% ipython --no-banner

In [1]: import numpy as np

In [2]: import numpy.linalg as la

In [3]: np.set_printoptions(suppress=True, linewidth=160)

In [4]: rd = lambda a: np.round(a, 2) + 0

In [5]: arr = np.load("block16.npy")

In [6]: rd(arr)
Out[6]: 
array([[ -1.9 ,  20.59,   9.12, -94.22, -69.47,  56.13],
       [ -1.99,   2.09,   4.54, -25.39, -15.84,   7.11],
       [ -2.  ,   1.7 ,   4.36, -23.52, -14.5 ,   6.  ],
       [ -2.  ,   1.33,   4.17, -21.67, -13.18,   4.94],
       [ -2.  ,   0.58,   3.76, -17.77, -10.44,   2.79],
       [ -1.97,  -0.18,   3.2 , -13.16,  -7.31,   0.5 ],
       [ -1.95,  -0.38,   3.01, -11.76,  -6.39,  -0.12],
       [ -1.95,  -0.39,   3.  , -11.67,  -6.33,  -0.16],
       [ -1.87,  -0.77,   2.52,  -8.46,  -4.28,  -1.4 ],
       [ -1.75,  -0.96,   2.07,  -5.9 ,  -2.74,  -2.13],
       [ -1.59,  -1.  ,   1.67,  -4.01,  -1.68,  -2.4 ],
       [ -0.98,  -0.66,   0.77,  -1.11,  -0.29,  -1.8 ],
       [ -0.42,  -0.27,   0.28,  -0.26,  -0.03,  -0.77],
       [ -0.39,  -0.25,   0.25,  -0.23,  -0.03,  -0.71],
       [ -0.35,  -0.22,   0.23,  -0.2 ,  -0.02,  -0.65],
       [  0.71,   0.38,  -0.37,   0.13,  -0.03,   1.21],
       [  1.67,   0.73,  -0.74,   0.06,  -0.04,   2.55],
       [  1.86,   0.79,  -0.8 ,   0.04,  -0.03,   2.79],
       [  4.39,   0.96,  -1.39,  -0.11,   0.72,   4.79],
       [  9.29,  -0.62,  -1.95,   1.54,   5.1 ,   4.41],
       [  9.92,  -0.96,  -2.  ,   1.95,   5.9 ,   4.05],
       [ 11.33,  -1.8 ,  -2.07,   3.  ,   7.84,   3.05],
       [ 11.9 ,  -2.18,  -2.1 ,   3.49,   8.7 ,   2.56],
       [ 15.94,  -5.3 ,  -2.22,   7.74,  15.6 ,  -1.94],
       [ 16.95,  -6.19,  -2.23,   9.01,  17.55,  -3.33],
       [ 22.89, -12.2 ,  -2.24,  17.96,  30.5 , -13.27],
       [ 23.1 , -12.42,  -2.23,  18.31,  30.98, -13.66],
       [ 23.5 , -12.88,  -2.23,  19.01,  31.95, -14.44],
       [ 29.33, -19.85,  -2.13,  30.  ,  46.87, -26.77],
       [ 29.44, -19.99,  -2.12,  30.23,  47.17, -27.03]])

In [7]: left, sigma, Vh = la.svd(arr)

In [8]: V = Vh[:(sigma > 1e-8).sum()]

In [9]: rng = np.random.default_rng(95)

In [10]: vec = arr[16] + 3 * arr[19] + rng.integers(2) * np.eye(6)[3]

In [11]: rd(vec)
Out[11]: array([29.55, -1.12, -6.6 ,  4.68, 15.26, 15.77])

In [12]: rd(la.norm(vec - V.T @ V @ vec))
Out[12]: np.float64(0.0)

In [13]: np.allclose(V.T @ V @ vec, vec)
Out[13]: True

In [14]: rd(np.diag(V.T @ V))
Out[14]: array([0.72, 0.19, 0.1 , 0.83, 0.44, 0.72])

In [15]: rd(la.norm(arr, 2) / la.norm(arr))
Out[15]: np.float64(0.94)

In [16]: np.argsort(-la.norm(arr, axis=0).round(6), kind="stable")[:3]
Out[16]: array([3, 4, 5])

In [17]: cov = np.cov(arr, rowvar=False)

In [18]: np.argsort(-arr.std(axis=0).round(6), kind="stable")
Out[18]: array([3, 4, 5, 0, 1, 2])

In [19]: rd(np.corrcoef(arr[:, 1], arr[:, 2])[0, 1])
Out[19]: np.float64(0.71)

In [20]: print(np.argwhere(np.triu(np.abs(np.corrcoef(arr.T)) > 0.8, 1)))
[[0 1]
 [0 4]
 [1 3]
 [1 4]
 [1 5]
 [2 3]
 [2 4]
 [3 4]
 [3 5]
 [4 5]]

In [21]: w1 = np.array([[-1, 2], [3, -3], [3, -2], [2, -1], [-3, -3], [-1, -2]])

In [22]: beta = np.array([3, 3])

In [23]: H = np.maximum(arr @ w1 + beta, 0)

In [24]: (H > 0).astype(int)
Out[24]: 
array([[1, 1],
       [1, 1],
       [1, 1],
       [1, 1],
       [1, 1],
       [1, 1],
       [1, 1],
       [1, 1],
       [1, 1],
       [1, 1],
       [1, 1],
       [1, 1],
       [1, 1],
       [1, 1],
       [1, 1],
       [1, 1],
       [0, 1],
       [0, 1],
       [0, 1],
       [0, 1],
       [0, 1],
       [0, 1],
       [0, 1],
       [0, 1],
       [0, 1],
       [0, 1],
       [0, 1],
       [0, 1],
       [0, 1],
       [0, 1]])

In [25]: rd((H > 0).mean(axis=0))
Out[25]: array([0.53, 1.  ])

In [26]: la.matrix_rank(H)
Out[26]: np.int64(2)

In [27]: basis = np.array([[0, 3], [1, 3]])

In [28]: (H @ basis).round(6).argmax(axis=1)
Out[28]: array([1, 1, 1, 1, 1, 1, 1, 1, 1, 1, 1, 1, 1, 1, 1, 1, 1, 1, 1, 1, 1, 1, 1, 1, 1, 1, 1, 1, 1, 1])

In [29]: w1 @ basis
Out[29]: 
array([[  2,   3],
       [ -3,   0],
       [ -2,   3],
       [ -1,   3],
       [ -3, -18],
       [ -2,  -9]])
